$ python -q
>>> import numpy as np
>>> from numpy import linalg as LA
>>> np.set_printoptions(precision=4, suppress=True, linewidth=100, legacy="1.25")
>>> def tidy(a):
...     return np.round(a, 4) + 0
... 
>>> E = np.loadtxt("w.csv", delimiter=",")
>>> tidy(E)
array([[-0.0659,  0.3926,  0.4678, -0.0188, -0.0565,  0.7869],
       [ 0.4616, -0.3189, -0.3943, -0.5309,  0.2394,  0.4366],
       [-0.2638,  0.1748, -0.7515,  0.4558, -0.1068,  0.3406],
       [-0.5275,  0.1946, -0.1731, -0.6969, -0.4015, -0.0838],
       [-0.5275, -0.7874,  0.1724,  0.0981,  0.0148,  0.2495],
       [ 0.3956, -0.2364,  0.036 ,  0.1217, -0.8756,  0.0697]])
>>> # orthonormal columns
>>> u = np.array([-2, 1, 4, -3, -1, 2])
>>> M2 = E + np.outer(u, np.eye(6)[3])
>>> tidy(M2)
array([[-0.0659,  0.3926,  0.4678, -2.0188, -0.0565,  0.7869],
       [ 0.4616, -0.3189, -0.3943,  0.4691,  0.2394,  0.4366],
       [-0.2638,  0.1748, -0.7515,  4.4558, -0.1068,  0.3406],
       [-0.5275,  0.1946, -0.1731, -3.6969, -0.4015, -0.0838],
       [-0.5275, -0.7874,  0.1724, -0.9019,  0.0148,  0.2495],
       [ 0.3956, -0.2364,  0.036 ,  2.1217, -0.8756,  0.0697]])
>>> LA.matrix_rank(LA.inv(M2) - LA.inv(E), tol=1e-8)
1
>>> LA.matrix_rank(M2 - E)
1
>>> M2 = E / LA.norm(E, axis=1, keepdims=True)
>>> cov = M2 @ M2.T
>>> np.degrees(np.arccos(np.clip(cov[5, 1], -1, 1)))
90.0
>>> tidy(cov)
array([[1., 0., 0., 0., 0., 0.],
       [0., 1., 0., 0., 0., 0.],
       [0., 0., 1., 0., 0., 0.],
       [0., 0., 0., 1., 0., 0.],
       [0., 0., 0., 0., 1., 0.],
       [0., 0., 0., 0., 0., 1.]])
>>> np.argwhere(np.triu(np.abs(cov) > 0.95, 1))
array([], shape=(0, 2), dtype=int64)
>>> (np.abs(cov) > 0.9).astype(int)
array([[1, 0, 0, 0, 0, 0],
       [0, 1, 0, 0, 0, 0],
       [0, 0, 1, 0, 0, 0],
       [0, 0, 0, 1, 0, 0],
       [0, 0, 0, 0, 1, 0],
       [0, 0, 0, 0, 0, 1]])
>>> M2 = E / np.sqrt((E ** 2).mean(axis=1, keepdims=True))
>>> tidy(M2[5])
array([ 0.9691, -0.579 ,  0.0882,  0.2981, -2.1447,  0.1708])
>>> tidy(LA.norm(M2, axis=1))
array([2.4495, 2.4495, 2.4495, 2.4495, 2.4495, 2.4495])
>>> LA.matrix_rank(E - E.mean(axis=1, keepdims=True))
5
>>> rng = np.random.default_rng(2314)
>>> idx = rng.permutation(6)
>>> M2 = E[:, idx] * rng.choice([-1, 1], 6)
>>> tidy(M2)
array([[-0.3926, -0.4678,  0.0565,  0.0188, -0.0659, -0.7869],
       [ 0.3189,  0.3943, -0.2394,  0.5309,  0.4616, -0.4366],
       [-0.1748,  0.7515,  0.1068, -0.4558, -0.2638, -0.3406],
       [-0.1946,  0.1731,  0.4015,  0.6969, -0.5275,  0.0838],
       [ 0.7874, -0.1724, -0.0148, -0.0981, -0.5275, -0.2495],
       [ 0.2364, -0.036 ,  0.8756, -0.1217,  0.3956, -0.0697]])
>>> U, _, VT = LA.svd(E.T @ M2)
>>> tidy(U @ VT)
array([[ 0.,  0.,  0.,  0.,  1.,  0.],
       [-1.,  0.,  0.,  0.,  0.,  0.],
       [ 0., -1.,  0.,  0.,  0.,  0.],
       [ 0.,  0.,  0., -1.,  0.,  0.],
       [ 0.,  0., -1.,  0.,  0.,  0.],
       [ 0.,  0.,  0.,  0.,  0., -1.]])
>>> tidy(LA.lstsq(E, M2)[0])
array([[ 0.,  0.,  0.,  0.,  1.,  0.],
       [-1.,  0.,  0.,  0.,  0.,  0.],
       [ 0., -1.,  0.,  0.,  0.,  0.],
       [ 0.,  0.,  0., -1.,  0.,  0.],
       [ 0.,  0., -1.,  0.,  0.,  0.],
       [ 0.,  0.,  0.,  0.,  0., -1.]])
